% python3 -q
>>> import numpy as np
>>> from numpy import linalg as LA
>>> np.set_printoptions(suppress=True, linewidth=160)
>>> F = np.array([[1, 1, 1, 1, 1, 1],
...     [1, 3, 1, 3, 1, 3],
...     [2, 3, 2, 3, 2, 3],
...     [1, 1, 1, 1, 1, 1],
...     [1, 3, 1, 3, 1, 3],
...     [2, 3, 2, 3, 2, 3]])
>>> rng = np.random.default_rng(72)
>>> idx = rng.permutation(6)
>>> idx
array([3, 4, 5, 1, 2, 0])
>>> A2 = F[idx][:, idx]
>>> np.trace(A2)
np.int64(11)
>>> np.diag(A2)
array([1, 1, 3, 3, 2, 1])
>>> np.allclose(A2, F)
False
>>> A2
array([[1, 1, 1, 1, 1, 1],
       [3, 1, 3, 3, 1, 1],
       [3, 2, 3, 3, 2, 2],
       [3, 1, 3, 3, 1, 1],
       [3, 2, 3, 3, 2, 2],
       [1, 1, 1, 1, 1, 1]])
>>> np.round(np.sort(np.abs(LA.eigvals(A2))), 2) + 0
array([ 0.,  0.,  0.,  0.,  0., 11.])
>>> round(LA.norm(A2[0], 1), 2), np.round(LA.norm(A2[0], np.inf), 2)
(np.float64(6.0), np.float64(1.0))
>>> round(float(LA.norm(A2) ** 2 / LA.norm(A2, 2) ** 2), 2)
1.02
>>> A2 = F / np.sqrt((F ** 2).mean(axis=1, keepdims=True))
>>> np.round(LA.norm(A2, axis=1), 2)
array([2.45, 2.45, 2.45, 2.45, 2.45, 2.45])
>>> A2[3]
array([1., 1., 1., 1., 1., 1.])
>>> Uu, s, vt = LA.svd(F)
>>> np.argmax(s[:-1] / (s[1:] + 1e-6)) + 1
np.int64(2)
>>> s.round(2) + 0
array([12.11,  1.85,  0.  ,  0.  ,  0.  ,  0.  ])
>>> A2 = Uu[:, :2] @ np.diag(s[:2]) @ vt[:2]
>>> np.round(LA.norm(F - A2, 2), 2), np.round(s[2], 2)
(np.float64(0.0), np.float64(0.0))
>>> LA.matrix_rank(A2)
np.int64(2)
>>> u = np.array([5, -1, 3, 0])
>>> arr = np.outer(rng.normal(size=29), u) + 0.05 * rng.normal(size=(29, 4))
>>> arr.round(2) + 0
array([[-8.41,  1.68, -5.02, -0.03],
       [-7.  ,  1.32, -4.19,  0.03],
       [-4.75,  0.98, -2.84,  0.05],
       [ 4.94, -1.02,  2.97, -0.02],
       [ 5.57, -1.06,  3.32, -0.04],
       [ 1.5 , -0.26,  0.93,  0.07],
       [ 2.26, -0.48,  1.27, -0.03],
       [-3.04,  0.61, -1.78, -0.06],
       [-5.9 ,  1.16, -3.47,  0.03],
       [ 2.39, -0.49,  1.37,  0.  ],
       [ 3.65, -0.83,  2.22,  0.01],
       [-0.42,  0.11, -0.23, -0.03],
       [-9.91,  1.93, -5.92, -0.06],
       [ 1.31, -0.13,  0.86, -0.02],
       [ 0.58, -0.11,  0.34, -0.02],
       [-3.72,  0.72, -2.28, -0.01],
       [ 4.01, -0.77,  2.33,  0.06],
       [ 7.23, -1.49,  4.29, -0.09],
       [ 4.19, -0.85,  2.51, -0.04],
       [ 0.63, -0.15,  0.38,  0.02],
       [-2.92,  0.55, -1.8 ,  0.01],
       [ 2.55, -0.52,  1.59, -0.18],
       [-6.51,  1.27, -3.94,  0.02],
       [ 4.23, -0.84,  2.51,  0.01],
       [ 3.78, -0.73,  2.26,  0.03],
       [ 0.42, -0.11,  0.32, -0.07],
       [ 5.  , -1.03,  3.01,  0.02],
       [-2.37,  0.51, -1.4 ,  0.11],
       [ 4.06, -0.95,  2.53,  0.05]])
>>> Xs = arr - arr.mean(axis=0)
>>> Uu, s, vt = LA.svd(Xs, full_matrices=False)
>>> (np.sign(Uu[:, 0]) == np.sign(Uu[0, 0])).astype(int)
array([1, 1, 1, 0, 0, 0, 0, 1, 1, 0, 0, 1, 1, 0, 0, 1, 0, 0, 0, 0, 1, 0, 1, 0, 0, 0, 0, 1, 0])
>>> s.round(2)
array([29.08,  0.3 ,  0.26,  0.2 ])
>>> np.round(s ** 2 / (s ** 2).sum(), 2) + 0
array([1., 0., 0., 0.])
>>> np.abs(vt[0]).argmax()
np.int64(0)
>>> np.round(vt[0] * np.sign(vt[0, np.abs(vt[0]).argmax()]), 2) + 0
array([ 0.85, -0.17,  0.51,  0.  ])
>>> np.abs(Uu[:, 0]).argmax()
np.int64(12)
>>> LA.matrix_rank(Xs)
np.int64(4)
>>> np.round((s ** 2).sum() ** 2 / (s ** 4).sum(), 2)
np.float64(1.0)
>>> np.round(Xs.mean(axis=0), 2) + 0
array([0., 0., 0., 0.])
